% ipython --no-banner

In [1]: import numpy as np

In [2]: from numpy import linalg as LA

In [3]: np.set_printoptions(suppress=True, linewidth=160)

In [4]: m1 = np.load("layer5.npy")

In [5]: m1
Out[5]: 
array([[ 0,  0,  0,  0,  0,  0, -3,  0],
       [ 2, -2,  3,  2,  0, -3,  0,  0],
       [-1,  0,  0,  0,  0,  0,  0,  2]])

In [6]: M2 = np.array([[1, 0, 1],
   ...:     [1, 2, 0],
   ...:     [-2, 1, 2],
   ...:     [-1, 2, 2],
   ...:     [2, 0, -2],
   ...:     [-1, 1, 1],
   ...:     [-2, -1, 0],
   ...:     [2, -1, -2]])

In [7]: np.einsum("ik,kj->ij", m1, M2)
Out[7]: 
array([[ 6,  3,  0],
       [-5,  0,  9],
       [ 3, -2, -5]])

In [8]: np.einsum("ij,ij->i", m1, m1)
Out[8]: array([ 9, 30,  5])

In [9]: LA.matrix_rank(m1 @ M2)
Out[9]: np.int64(3)

In [10]: t3 = np.stack([m1, -2 * m1, m1[::-1]])

In [11]: LA.matrix_rank(t3)
Out[11]: array([3, 3, 3])

In [12]: t3.shape
Out[12]: (3, 3, 8)

In [13]: np.einsum("bij,cij->bc", t3, t3)
Out[13]: 
array([[ 44, -88,  30],
       [-88, 176, -60],
       [ 30, -60,  44]])

In [14]: np.round(LA.norm(t3, axis=(1, 2)), 2)
Out[14]: array([ 6.63, 13.27,  6.63])

In [15]: theta = np.radians(15)

In [16]: Rm = np.eye(8)

In [17]: Rm[4, 4] = Rm[3, 3] = np.cos(theta)

In [18]: Rm[4, 3], Rm[3, 4] = -np.sin(theta), np.sin(theta)

In [19]: Rm.round(2)
Out[19]: 
array([[ 1.  ,  0.  ,  0.  ,  0.  ,  0.  ,  0.  ,  0.  ,  0.  ],
       [ 0.  ,  1.  ,  0.  ,  0.  ,  0.  ,  0.  ,  0.  ,  0.  ],
       [ 0.  ,  0.  ,  1.  ,  0.  ,  0.  ,  0.  ,  0.  ,  0.  ],
       [ 0.  ,  0.  ,  0.  ,  0.97,  0.26,  0.  ,  0.  ,  0.  ],
       [ 0.  ,  0.  ,  0.  , -0.26,  0.97,  0.  ,  0.  ,  0.  ],
       [ 0.  ,  0.  ,  0.  ,  0.  ,  0.  ,  1.  ,  0.  ,  0.  ],
       [ 0.  ,  0.  ,  0.  ,  0.  ,  0.  ,  0.  ,  1.  ,  0.  ],
       [ 0.  ,  0.  ,  0.  ,  0.  ,  0.  ,  0.  ,  0.  ,  1.  ]])

In [20]: M2 = m1 @ Rm.T

In [21]: np.round(np.abs(M2 - m1).max(axis=0), 2)
Out[21]: array([0.  , 0.  , 0.  , 0.07, 0.52, 0.  , 0.  , 0.  ])

In [22]: np.round(LA.svd(m1, compute_uv=False), 2), np.round(LA.svd(M2, compute_uv=False), 2)
Out[22]: (array([5.49, 3.  , 2.2 ]), array([5.49, 3.  , 2.2 ]))

In [23]: arr = np.load("w.npy")

In [24]: arr
Out[24]: 
array([[-2.,  3., -1.,  1.,  0.,  1.,  0.],
       [-1., -2., -3.,  0., -2.,  1.,  1.],
       [ 3., -3.,  1.,  1., -3.,  2.,  0.],
       [-1., -1.,  3., -3.,  2., -2.,  3.],
       [ 2.,  3.,  1.,  2., -3.,  2.,  0.],
       [ 0., -1.,  1., -1., -3.,  3.,  2.],
       [ 0.,  0.,  0.,  0.,  0.,  0., -1.]])

In [25]: w1 = np.array([[4, 3, 8, 9, 3],
    ...:     [4, 0, 2, -2, 7],
    ...:     [6, 2, 9, 6, 4],
    ...:     [-8, 6, 2, -2, -5],
    ...:     [-6, 0, -7, 0, 5],
    ...:     [-2, 7, -5, -7, -1],
    ...:     [6, 8, 2, -7, -4]])

In [26]: b = np.array([2, 0, 2, 0, 3])

In [27]: H = np.maximum(arr @ w1 + b, 0)

In [28]: LA.matrix_rank(H)
Out[28]: np.int64(5)

In [29]: Z = np.array([[0, -1, 1], [-1, 2, -1], [-2, -1, 1], [-2, 1, 1], [1, 2, 1]])

In [30]: (H @ Z).round(6).argmax(axis=1)
Out[30]: array([1, 1, 2, 2, 2, 2, 1])

In [31]: rng = np.random.default_rng(606303)

In [32]: M2 = arr + rng.integers(-2, 3, (7, 4)) @ rng.integers(-2, 3, (4, 7))

In [33]: M2
Out[33]: 
array([[-7.,  4.,  0., -3., -5.,  1., -4.],
       [-8., -3., -6.,  0.,  3., -7.,  1.],
       [-9., -8.,  1.,  3.,  2.,  1.,  6.],
       [-6.,  0.,  6., -7., -1.,  3.,  2.],
       [-2.,  3., -3.,  2.,  1., -8., -2.],
       [ 7.,  1.,  1., -1., -5.,  4.,  0.],
       [ 4., -3.,  1.,  4., -3.,  4.,  2.]])

In [34]: np.abs(M2 - arr).sum(axis=1)
Out[34]: array([20., 24., 31., 22., 24., 14., 22.])

In [35]: LA.matrix_rank(M2 - arr, tol=1e-8)
Out[35]: np.int64(4)

In [36]: M2 - arr
Out[36]: 
array([[ -5.,   1.,   1.,  -4.,  -5.,   0.,  -4.],
       [ -7.,  -1.,  -3.,   0.,   5.,  -8.,   0.],
       [-12.,  -5.,   0.,   2.,   5.,  -1.,   6.],
       [ -5.,   1.,   3.,  -4.,  -3.,   5.,  -1.],
       [ -4.,   0.,  -4.,   0.,   4., -10.,  -2.],
       [  7.,   2.,   0.,   0.,  -2.,   1.,  -2.],
       [  4.,  -3.,   1.,   4.,  -3.,   4.,   3.]])

In [37]: np.round(LA.svd(M2 - arr, compute_uv=False), 2) + 0
Out[37]: array([21.81, 14.13, 12.25,  4.21,  0.  ,  0.  ,  0.  ])

In [38]: u = np.array([3, 0, 3, 1, 0, 3]) + 0.5

In [39]: E = np.outer(u, u) / (u @ u)

In [40]: E.round(2)
Out[40]: 
array([[0.31, 0.04, 0.31, 0.13, 0.04, 0.31],
       [0.04, 0.01, 0.04, 0.02, 0.01, 0.04],
       [0.31, 0.04, 0.31, 0.13, 0.04, 0.31],
       [0.13, 0.02, 0.13, 0.06, 0.02, 0.13],
       [0.04, 0.01, 0.04, 0.02, 0.01, 0.04],
       [0.31, 0.04, 0.31, 0.13, 0.04, 0.31]])

In [41]: lab = rng.permutation(6)

In [42]: lab
Out[42]: array([4, 0, 2, 5, 3, 1])

In [43]: M2 = E[lab][:, lab]

In [44]: np.round(np.diag(M2), 2)
Out[44]: array([0.01, 0.31, 0.31, 0.31, 0.06, 0.01])

In [45]: np.round(np.sort(np.abs(LA.eigvals(M2))), 2) + 0
Out[45]: array([0., 0., 0., 0., 0., 1.])

In [46]: np.trace(M2)
Out[46]: np.float64(1.0)

In [47]: M2.round(2)
Out[47]: 
array([[0.01, 0.04, 0.04, 0.04, 0.02, 0.01],
       [0.04, 0.31, 0.31, 0.31, 0.13, 0.04],
       [0.04, 0.31, 0.31, 0.31, 0.13, 0.04],
       [0.04, 0.31, 0.31, 0.31, 0.13, 0.04],
       [0.02, 0.13, 0.13, 0.13, 0.06, 0.02],
       [0.01, 0.04, 0.04, 0.04, 0.02, 0.01]])
